$ ipython --no-banner

In [1]: import numpy as np

In [2]: np.set_printoptions(suppress=True, linewidth=100)

In [3]: def rnd(a):
   ...:     return np.round(a, 1) + 0
   ...: 

In [4]: X = np.load("a.npy")

In [5]: X
Out[5]: 
array([[ 0. ,  0.5, -0.7,  0.4,  0.8, -0.2, -0.2],
       [-0.4,  0.7, -0.4,  0.8,  0.2, -0.4,  1. ],
       [-0.3,  0.2,  0.5, -1.1,  2. ,  0.1, -0.5],
       [ 1.3,  0.6, -1.9,  0.6,  1.5,  0.1,  0. ],
       [ 1.4,  0.2, -1.6,  0.9,  1.7, -2.1,  0.2],
       [ 0.9,  0. , -1.3,  1.9,  1.5,  0.6,  0.7],
       [-0.7,  1.5, -0.4,  0.5,  0.4,  0.5, -0.1],
       [ 1.5, -1.1,  0.8, -1.7,  1. ,  1. , -1.3],
       [ 0.8,  0.5, -0.5,  0.5,  0.6, -1.3,  0.9],
       [-0.2, -0.7,  1.4, -0.4, -0.9,  0.5, -0.5],
       [-1.5, -0.7,  2.4, -0.3,  0.1, -0.2, -0.1],
       [ 0.9,  3. , -2.7, -6. ,  0.3,  3.3, -1.5]])

In [6]: t3 = np.stack([X, 3 * X, X[::-1]])

In [7]: print(t3.shape)
(3, 12, 7)

In [8]: (t3 @ X.T).shape
Out[8]: (3, 12, 12)

In [9]: rng = np.random.default_rng(6684)

In [10]: labels = rng.permutation(7)

In [11]: A2 = X[:, labels] * rng.choice([-1, 1], 7)

In [12]: A2
Out[12]: 
array([[ 0. , -0.4,  0.2,  0.2,  0.8,  0.7, -0.5],
       [-0.4, -0.8,  0.4, -1. ,  0.2,  0.4, -0.7],
       [-0.3,  1.1, -0.1,  0.5,  2. , -0.5, -0.2],
       [ 1.3, -0.6, -0.1, -0. ,  1.5,  1.9, -0.6],
       [ 1.4, -0.9,  2.1, -0.2,  1.7,  1.6, -0.2],
       [ 0.9, -1.9, -0.6, -0.7,  1.5,  1.3, -0. ],
       [-0.7, -0.5, -0.5,  0.1,  0.4,  0.4, -1.5],
       [ 1.5,  1.7, -1. ,  1.3,  1. , -0.8,  1.1],
       [ 0.8, -0.5,  1.3, -0.9,  0.6,  0.5, -0.5],
       [-0.2,  0.4, -0.5,  0.5, -0.9, -1.4,  0.7],
       [-1.5,  0.3,  0.2,  0.1,  0.1, -2.4,  0.7],
       [ 0.9,  6. , -3.3,  1.5,  0.3,  2.7, -3. ]])

In [13]: Uu, _, VT = np.linalg.svd(X.T @ A2)

In [14]: labels
Out[14]: array([0, 3, 5, 6, 4, 2, 1])
